% ipython --no-banner

In [1]: import numpy as np

In [2]: from numpy import linalg as LA

In [3]: np.set_printoptions(precision=1, suppress=True, linewidth=120, sign=" ")

In [4]: tidy = lambda a: np.round(a, 1) + 0

In [5]: W0 = np.array([[2, 0, 0], [0, 3, 0], [0, 0, 1]])

In [6]: W0
Out[6]: 
array([[ 2,  0,  0],
       [ 0,  3,  0],
       [ 0,  0,  1]])

In [7]: w, vecs = LA.eigh(W0)

In [8]: vec = np.array([-1, -3, 4])

In [9]: (np.sign(vecs[:, -1].round(6)) == np.sign(vecs[0, -1].round(6))).astype(int)
Out[9]: array([ 1,  0,  1])

In [10]: tidy(LA.eigvalsh(W0[1:, 1:]))
Out[10]: array([ 1.,  3.])

In [11]: vec @ W0 @ vec
Out[11]: np.int64(45)

In [12]: vecs * np.maximum(w, 0) @ vecs.T
Out[12]: 
array([[ 2.,  0.,  0.],
       [ 0.,  3.,  0.],
       [ 0.,  0.,  1.]])

In [13]: np.abs(W0).sum(axis=1).max(), np.abs(w).max()
Out[13]: (np.int64(3), np.float64(3.0))

In [14]: K = np.load("data.npy")

In [15]: K
Out[15]: 
array([[ 2,  2,  1,  3],
       [ 2,  2,  1,  3],
       [ 1,  1,  1,  2],
       [ 3,  3,  2,  5]])

In [16]: hat = np.triu(np.array([[1, -1, 3, 0], [2, -3, 0, 0], [-1, 3, -2, -2], [3, -1, 2, -3]]), 1) + np.eye(4)

In [17]: M2 = hat @ K @ LA.inv(hat)

In [18]: tidy(LA.det(M2))
Out[18]: np.float64(0.0)

In [19]: tidy(np.poly(M2))
Out[19]: array([  1., -10.,   5.,   0.,   0.])

In [20]: M2
Out[20]: 
array([[  3.,   6.,  -6.,  -6.],
       [  2.,   4.,  -5.,  -7.],
       [ -5., -10.,  12.,  16.],
       [  3.,   6.,  -7.,  -9.]])

In [21]: np.trace(M2), np.trace(K)
Out[21]: (np.float64(10.0), np.int64(10))

In [22]: [round(float(x), 1) for x in LA.svd(K, compute_uv=False)[:3]]
Out[22]: [9.5, 0.5, 0.0]

In [23]: LA.matrix_rank(K, rtol=0.1)
Out[23]: np.int64(1)

In [24]: LA.cond(K) > 100
Out[24]: np.True_

In [25]: f, v = K[3], K[1]

In [26]: f @ f
Out[26]: np.int64(47)

In [27]: pr = (f @ v) / (f @ f) * f

In [28]: LA.matrix_rank(np.outer(f, v))
Out[28]: np.int64(1)

In [29]: tidy(LA.norm(f + v) ** 2 + LA.norm(f - v) ** 2)
Out[29]: np.float64(130.0)

In [30]: np.outer(f, v)
Out[30]: 
array([[  6,   6,   3,   9],
       [  6,   6,   3,   9],
       [  4,   4,   2,   6],
       [ 10,  10,   5,  15]])

In [31]: (v - pr) @ f
Out[31]: np.float64(0.0)

In [32]: tidy(LA.det(K))
Out[32]: np.float64(0.0)

In [33]: np.allclose(K @ K.T, K.T @ K)
Out[33]: True

In [34]: LA.determinant(K)
---------------------------------------------------------------------------
AttributeError                            Traceback (most recent call last)
Cell In[34], line 1
----> 1 LA.determinant(K)

AttributeError: module 'numpy.linalg' has no attribute 'determinant'

In [35]: LA.matrix_power(K, 3)
Out[35]: 
array([[ 170,  170,  105,  275],
       [ 170,  170,  105,  275],
       [ 105,  105,   65,  170],
       [ 275,  275,  170,  445]])

In [36]: (K + K.T) / 2
Out[36]: 
array([[ 2.,  2.,  1.,  3.],
       [ 2.,  2.,  1.,  3.],
       [ 1.,  1.,  1.,  2.],
       [ 3.,  3.,  2.,  5.]])

In [37]: w, vecs = LA.eigh(K)

In [38]: np.abs(vecs[:, -1]).round(6).argmax()
Out[38]: np.int64(3)

In [39]: np.unique(w.round(6) + 0, return_counts=True)[1]
Out[39]: array([ 2,  1,  1])

In [40]: tidy(np.abs(vecs[:, -1]))
Out[40]: array([ 0.4,  0.4,  0.3,  0.7])

In [41]: tidy(vecs @ np.diag(w) @ vecs.T)
Out[41]: 
array([[ 2.,  2.,  1.,  3.],
       [ 2.,  2.,  1.,  3.],
       [ 1.,  1.,  1.,  2.],
       [ 3.,  3.,  2.,  5.]])

In [42]: tidy(LA.svd(K, compute_uv=False))
Out[42]: array([ 9.5,  0.5,  0. ,  0. ])
